In [1]: import numpy as np

In [2]: import numpy.linalg as la

In [3]: np.set_printoptions(precision=2, suppress=True, linewidth=120, sign=" ")

In [4]: feats = np.load("run5.npy")

In [5]: feats
Out[5]: 
array([[ 3,  2,  3,  0,  0,  0,  3,  0,  1],
       [ 4,  3,  4,  1,  1,  1,  4,  1,  2],
       [ 3,  2,  3,  0,  0,  0,  3,  0,  1],
       [ 5,  4,  5,  2,  2,  2,  5,  2,  3],
       [ 6,  5,  6,  3,  3,  3,  6,  3,  4],
       [ 3,  2,  3,  0,  0,  0,  3,  0,  1],
       [ 3,  2,  3,  0,  0,  0,  3,  0,  1],
       [ 4,  3,  4,  1,  1,  1,  4,  1,  2],
       [ 5,  4,  5,  2,  2,  2,  5,  2,  3]])

In [6]: # rows 0 and 2 are equal

In [7]: r = la.matrix_rank(feats)

In [8]: r
Out[8]: np.int64(2)

In [9]: ns = la.svd(feats)[2][r:].T

In [10]: [int(la.matrix_rank(feats[:i])) for i in range(1, len(feats) + 1)]
Out[10]: [1, 2, 2, 2, 2, 2, 2, 2, 2]

In [11]: ns @ ns.T
Out[11]: 
array([[ 0.72, -0.18, -0.28,  0.03,  0.03,  0.03, -0.28,  0.03, -0.08],
       [-0.18,  0.86, -0.18, -0.06, -0.06, -0.06, -0.18, -0.06, -0.1 ],
       [-0.28, -0.18,  0.72,  0.03,  0.03,  0.03, -0.28,  0.03, -0.08],
       [ 0.03, -0.06,  0.03,  0.78, -0.22, -0.22,  0.03, -0.22, -0.14],
       [ 0.03, -0.06,  0.03, -0.22,  0.78, -0.22,  0.03, -0.22, -0.14],
       [ 0.03, -0.06,  0.03, -0.22, -0.22,  0.78,  0.03, -0.22, -0.14],
       [-0.28, -0.18, -0.28,  0.03,  0.03,  0.03,  0.72,  0.03, -0.08],
       [ 0.03, -0.06,  0.03, -0.22, -0.22, -0.22,  0.03,  0.78, -0.14],
       [-0.08, -0.1 , -0.08, -0.14, -0.14, -0.14, -0.08, -0.14,  0.88]])

In [12]: la.matrix_rank(feats, rtol=0.1)
Out[12]: np.int64(2)

In [13]: np.argsort(-la.norm(feats, axis=0).round(6), kind="stable")[:3]
Out[13]: array([ 0,  2,  6])

In [14]: round(float(la.norm(feats, 2) / la.norm(feats)), 2)
Out[14]: 0.99

In [15]: [round(float(x), 2) for x in la.svd(feats, compute_uv=False)[:3]]
Out[15]: [25.6, 4.45, 0.0]

In [16]: left, sigma, VT = la.svd(feats)

In [17]: np.argmax(sigma[:-1] / (sigma[1:] + 1e-6)) + 1
Out[17]: np.int64(2)

In [18]: out = left[:, :2] @ np.diag(sigma[:2]) @ VT[:2]

In [19]: la.matrix_rank(feats, rtol=0.05)
Out[19]: np.int64(2)

In [20]: round(float(np.abs(feats - out).max()), 2)
Out[20]: 0.0

In [21]: round(la.norm(feats - out) / la.norm(feats), 2)
Out[21]: np.float64(0.0)

In [22]: la.matrix_rank(out)
Out[22]: np.int64(2)

In [23]: feats.mean(axis=0)
Out[23]: array([ 4.,  3.,  4.,  1.,  1.,  1.,  4.,  1.,  2.])

In [24]: feats.sum(axis=1)
Out[24]: array([ 12,  21,  12,  30,  39,  12,  12,  21,  30])

In [25]: np.round(la.svd(feats, compute_uv=False), 2) + 0
Out[25]: array([ 25.6 ,   4.45,   0.  ,   0.  ,   0.  ,   0.  ,   0.  ,   0.  ,   0.  ])

In [26]: np.abs(feats).max()
Out[26]: np.int64(6)

In [27]: feats.sum(axis=0)
Out[27]: array([ 36,  27,  36,   9,   9,   9,  36,   9,  18])

In [28]: la.matrix_rank(feats)
Out[28]: np.int64(2)

In [29]: np.zeros(9, 9)
---------------------------------------------------------------------------
TypeError                                 Traceback (most recent call last)
Cell In[29], line 1
----> 1 np.zeros(9, 9)

TypeError: Cannot interpret '9' as a data type

In [30]: np.round(la.norm(feats), 2)
Out[30]: np.float64(25.98)

In [31]: feats - feats[0]
Out[31]: 
array([[ 0,  0,  0,  0,  0,  0,  0,  0,  0],
       [ 1,  1,  1,  1,  1,  1,  1,  1,  1],
       [ 0,  0,  0,  0,  0,  0,  0,  0,  0],
       [ 2,  2,  2,  2,  2,  2,  2,  2,  2],
       [ 3,  3,  3,  3,  3,  3,  3,  3,  3],
       [ 0,  0,  0,  0,  0,  0,  0,  0,  0],
       [ 0,  0,  0,  0,  0,  0,  0,  0,  0],
       [ 1,  1,  1,  1,  1,  1,  1,  1,  1],
       [ 2,  2,  2,  2,  2,  2,  2,  2,  2]])

In [32]: la.rank(feats)
---------------------------------------------------------------------------
AttributeError                            Traceback (most recent call last)
Cell In[32], line 1
----> 1 la.rank(feats)

AttributeError: module 'numpy.linalg' has no attribute 'rank'

In [33]: rng = np.random.default_rng(702)

In [34]: labels = rng.integers(0, 3, 14)

In [35]: M = (labels[:, None] == labels) * -3 + np.eye(14)

In [36]: M
Out[36]: 
array([[-2., -3.,  0., -3., -3.,  0.,  0.,  0.,  0.,  0.,  0., -3.,  0., -3.],
       [-3., -2.,  0., -3., -3.,  0.,  0.,  0.,  0.,  0.,  0., -3.,  0., -3.],
       [ 0.,  0., -2.,  0.,  0.,  0.,  0., -3.,  0.,  0.,  0.,  0., -3.,  0.],
       [-3., -3.,  0., -2., -3.,  0.,  0.,  0.,  0.,  0.,  0., -3.,  0., -3.],
       [-3., -3.,  0., -3., -2.,  0.,  0.,  0.,  0.,  0.,  0., -3.,  0., -3.],
       [ 0.,  0.,  0.,  0.,  0., -2., -3.,  0., -3., -3., -3.,  0.,  0.,  0.],
       [ 0.,  0.,  0.,  0.,  0., -3., -2.,  0., -3., -3., -3.,  0.,  0.,  0.],
       [ 0.,  0., -3.,  0.,  0.,  0.,  0., -2.,  0.,  0.,  0.,  0., -3.,  0.],
       [ 0.,  0.,  0.,  0.,  0., -3., -3.,  0., -2., -3., -3.,  0.,  0.,  0.],
       [ 0.,  0.,  0.,  0.,  0., -3., -3.,  0., -3., -2., -3.,  0.,  0.,  0.],
       [ 0.,  0.,  0.,  0.,  0., -3., -3.,  0., -3., -3., -2.,  0.,  0.,  0.],
       [-3., -3.,  0., -3., -3.,  0.,  0.,  0.,  0.,  0.,  0., -2.,  0., -3.],
       [ 0.,  0., -3.,  0.,  0.,  0.,  0., -3.,  0.,  0.,  0.,  0., -2.,  0.],
       [-3., -3.,  0., -3., -3.,  0.,  0.,  0.,  0.,  0.,  0., -3.,  0., -2.]])

In [37]: [round(float(la.det(M[:i, :i])), 2) + 0 for i in range(1, 15)]
Out[37]: 
[-2.0,
 -5.0,
 10.0,
 16.0,
 22.0,
 -44.0,
 -110.0,
 -275.0,
 -440.0,
 -605.0,
 -770.0,
 -980.0,
 -1568.0,
 -1904.0]

In [38]: try:
    ...:     la.cholesky(M)
    ...: except la.LinAlgError as e:
    ...:     print(e)
    ...: 
Matrix is not positive definite

In [39]: evals, V = la.eigvalsh(M)
---------------------------------------------------------------------------
ValueError                                Traceback (most recent call last)
Cell In[39], line 1
----> 1 evals, V = la.eigvalsh(M)

ValueError: too many values to unpack (expected 2)

In [40]: evals, V = la.eigh(M)

In [41]: la.eigvalsh(M + 3 * np.eye(14))
Out[41]: array([-14., -11.,  -5.,   4.,   4.,   4.,   4.,   4.,   4.,   4.,   4.,   4.,   4.,   4.])

In [42]: np.round(evals.sum(), 2), np.trace(M)
Out[42]: (np.float64(-28.0), np.float64(-28.0))

In [43]: r0 = np.array([3, 1, 1])

In [44]: np.convolve(M[4], r0)
Out[44]: array([ -9., -12.,  -6., -12.,  -9.,  -5.,  -2.,   0.,   0.,   0.,   0.,  -9.,  -3., -12.,  -3.,  -3.])

In [45]: np.polyval(r0, M[4])
Out[45]: array([ 25.,  25.,   1.,  25.,  11.,   1.,   1.,   1.,   1.,   1.,   1.,  25.,   1.,  25.])

In [46]: r0 = np.array([2, 3, 4, 5, 5, 4, 2, 4, 0, 5, 3, 3, 5, 5])

In [47]: out = M + np.outer(r0, np.eye(14)[5])

In [48]: np.round(la.det(out) / la.det(M), 2), np.round(1 + la.solve(M, r0)[5], 2)
Out[48]: (np.float64(2.0), np.float64(2.0))

In [49]: la.matrix_rank(out - M)
Out[49]: np.int64(1)
